$ python -q
>>> import numpy as np
>>> np.set_printoptions(suppress=True, linewidth=100)
>>> rnd = lambda a: np.round(a, 1) + 0
>>> X = np.load("case5.npy")
>>> rnd(X)
array([[ 0.7,  0. ,  0. , -0.7,  0. ,  0. ,  0. ],
       [ 0. ,  1. ,  0. ,  0. ,  0. ,  0. ,  0. ],
       [ 0. ,  0. ,  1. ,  0. ,  0. ,  0. ,  0. ],
       [ 0.7,  0. ,  0. ,  0.7,  0. ,  0. ,  0. ],
       [ 0. ,  0. ,  0. ,  0. ,  1. ,  0. ,  0. ],
       [ 0. ,  0. ,  0. ,  0. ,  0. ,  1. ,  0. ],
       [ 0. ,  0. ,  0. ,  0. ,  0. ,  0. ,  1. ]])
>>> vec = np.array([-3, -4, -2, 3, -1, -4, 2])
>>> [p for p in range(1, 25) if np.allclose(np.linalg.matrix_power(X, p), np.eye(7))]
[8, 16, 24]
>>> rnd(np.linalg.inv(X))
array([[ 0.7,  0. ,  0. ,  0.7,  0. ,  0. ,  0. ],
       [ 0. ,  1. ,  0. ,  0. ,  0. ,  0. ,  0. ],
       [ 0. ,  0. ,  1. ,  0. ,  0. ,  0. ,  0. ],
       [-0.7,  0. ,  0. ,  0.7,  0. ,  0. ,  0. ],
       [ 0. ,  0. ,  0. ,  0. ,  1. ,  0. ,  0. ],
       [ 0. ,  0. ,  0. ,  0. ,  0. ,  1. ,  0. ],
       [ 0. ,  0. ,  0. ,  0. ,  0. ,  0. ,  1. ]])
>>> X[:, 6] @ X[:, 0]
np.float64(0.0)
>>> rnd(X @ X.T)
array([[1., 0., 0., 0., 0., 0., 0.],
       [0., 1., 0., 0., 0., 0., 0.],
       [0., 0., 1., 0., 0., 0., 0.],
       [0., 0., 0., 1., 0., 0., 0.],
       [0., 0., 0., 0., 1., 0., 0.],
       [0., 0., 0., 0., 0., 1., 0.],
       [0., 0., 0., 0., 0., 0., 1.]])
>>> rnd(X.T @ X)
array([[1., 0., 0., 0., 0., 0., 0.],
       [0., 1., 0., 0., 0., 0., 0.],
       [0., 0., 1., 0., 0., 0., 0.],
       [0., 0., 0., 1., 0., 0., 0.],
       [0., 0., 0., 0., 1., 0., 0.],
       [0., 0., 0., 0., 0., 1., 0.],
       [0., 0., 0., 0., 0., 0., 1.]])
>>> rnd(np.linalg.svd(X, compute_uv=False))
array([1., 1., 1., 1., 1., 1., 1.])
>>> rng = np.random.default_rng(35139)
>>> labels = rng.permutation(7)
>>> labels
array([5, 2, 3, 0, 6, 1, 4])
>>> M2 = X[labels][:, labels]
>>> np.allclose(M2, X)
False
>>> rnd(M2)
array([[ 1. ,  0. ,  0. ,  0. ,  0. ,  0. ,  0. ],
       [ 0. ,  1. ,  0. ,  0. ,  0. ,  0. ,  0. ],
       [ 0. ,  0. ,  0.7,  0.7,  0. ,  0. ,  0. ],
       [ 0. ,  0. , -0.7,  0.7,  0. ,  0. ,  0. ],
       [ 0. ,  0. ,  0. ,  0. ,  1. ,  0. ,  0. ],
       [ 0. ,  0. ,  0. ,  0. ,  0. ,  1. ,  0. ],
       [ 0. ,  0. ,  0. ,  0. ,  0. ,  0. ,  1. ]])
>>> rnd(np.linalg.det(M2)), rnd(np.linalg.det(X[labels]))
(np.float64(1.0), np.float64(-1.0))
>>> rnd(np.trace(M2))
np.float64(6.4)
>>> np.flatnonzero(np.linalg.matrix_power((X != 0) + (X.T != 0) + np.eye(7), 7)[5])
array([5])
>>> rnd(np.linalg.det(X))
np.float64(1.0)
>>> rnd(X @ X)
array([[ 0.,  0.,  0., -1.,  0.,  0.,  0.],
       [ 0.,  1.,  0.,  0.,  0.,  0.,  0.],
       [ 0.,  0.,  1.,  0.,  0.,  0.,  0.],
       [ 1.,  0.,  0.,  0.,  0.,  0.,  0.],
       [ 0.,  0.,  0.,  0.,  1.,  0.,  0.],
       [ 0.,  0.,  0.,  0.,  0.,  1.,  0.],
       [ 0.,  0.,  0.,  0.,  0.,  0.,  1.]])
>>> (X != 0).astype(int)
array([[1, 0, 0, 1, 0, 0, 0],
       [0, 1, 0, 0, 0, 0, 0],
       [0, 0, 1, 0, 0, 0, 0],
       [1, 0, 0, 1, 0, 0, 0],
       [0, 0, 0, 0, 1, 0, 0],
       [0, 0, 0, 0, 0, 1, 0],
       [0, 0, 0, 0, 0, 0, 1]])
